In [1]: import numpy as np

In [2]: from numpy import linalg as LA

In [3]: np.set_printoptions(precision=2, suppress=True, linewidth=140)

In [4]: def rnd(a):
   ...:     return np.round(a, 2) + 0
   ...: 

In [5]: K = np.loadtxt("run6.csv", delimiter=",")

In [6]: print(rnd(K))
[[-0.15 -0.14  0.4  -0.01 -0.1  -0.07  0.13  0.03 -0.57  0.66]
 [-0.08 -0.39  0.21 -0.31  0.23  0.27  0.21  0.39 -0.33 -0.52]
 [ 0.08  0.26 -0.49  0.28  0.15  0.41  0.47 -0.18 -0.4   0.01]
 [-0.61  0.31 -0.05 -0.2  -0.43  0.41  0.05  0.29  0.2   0.09]
 [-0.46 -0.52 -0.21  0.2  -0.26 -0.34  0.38 -0.29  0.08 -0.15]
 [-0.15  0.54  0.09 -0.31  0.24 -0.57  0.43  0.05 -0.03 -0.12]
 [-0.3  -0.15 -0.24 -0.52  0.5   0.15 -0.2  -0.43  0.06  0.24]
 [ 0.46 -0.06  0.16 -0.49 -0.41  0.19  0.4  -0.36  0.18  0.03]
 [ 0.19 -0.1  -0.62 -0.37 -0.31 -0.3  -0.19  0.32 -0.31  0.08]
 [ 0.15 -0.25 -0.15  0.05  0.3   0.02  0.39  0.48  0.47  0.44]]

In [7]: gram = K.T @ K

In [8]: print(rnd(gram))
[[1. 0. 0. 0. 0. 0. 0. 0. 0. 0.]
 [0. 1. 0. 0. 0. 0. 0. 0. 0. 0.]
 [0. 0. 1. 0. 0. 0. 0. 0. 0. 0.]
 [0. 0. 0. 1. 0. 0. 0. 0. 0. 0.]
 [0. 0. 0. 0. 1. 0. 0. 0. 0. 0.]
 [0. 0. 0. 0. 0. 1. 0. 0. 0. 0.]
 [0. 0. 0. 0. 0. 0. 1. 0. 0. 0.]
 [0. 0. 0. 0. 0. 0. 0. 1. 0. 0.]
 [0. 0. 0. 0. 0. 0. 0. 0. 1. 0.]
 [0. 0. 0. 0. 0. 0. 0. 0. 0. 1.]]

In [9]: print((K @ K.T).shape)
(10, 10)

In [10]: x = np.array([3, 4, 2, 4, 2, 3, 2, 4, 4, 5])

In [11]: print([p for p in range(1, 25) if np.allclose(LA.matrix_power(K, p), np.eye(10))])
[]

In [12]: print(rnd(LA.norm(x)), rnd(LA.norm(K @ x)))
10.91 10.91

In [13]: print(10 - LA.matrix_rank(K - np.eye(10), tol=1e-8))
1

In [14]: print(rnd(np.abs(LA.eigvals(K))))
[1. 1. 1. 1. 1. 1. 1. 1. 1. 1.]

In [15]: print(rnd(np.sort(np.abs(np.degrees(np.angle(LA.eigvals(K)))))))
[  0.    59.4   59.4   88.86  88.86 143.96 143.96 166.1  166.1  180.  ]

In [16]: print(rnd(LA.det(K)))
-1.0

In [17]: x = np.array([2, 1, 2, 0, 0, 0, -2, -2, -2, 0])

In [18]: print(rnd((K * x).sum(axis=1)))
[ 1.19 -0.67 -0.34 -2.1  -2.19 -0.48 -0.11  0.73 -0.63 -2.94]

In [19]: print((K @ x).argmax())
0

In [20]: print(rnd(np.einsum("ij,j->i", K, x)))
[ 1.19 -0.67 -0.34 -2.1  -2.19 -0.48 -0.11  0.73 -0.63 -2.94]

In [21]: print(rnd(K @ np.ones(10)))
[ 0.18 -0.32  0.59  0.06 -1.56  0.18 -0.91  0.1  -1.61  1.91]

In [22]: print(rnd(K @ x))
[ 1.19 -0.67 -0.34 -2.1  -2.19 -0.48 -0.11  0.73 -0.63 -2.94]
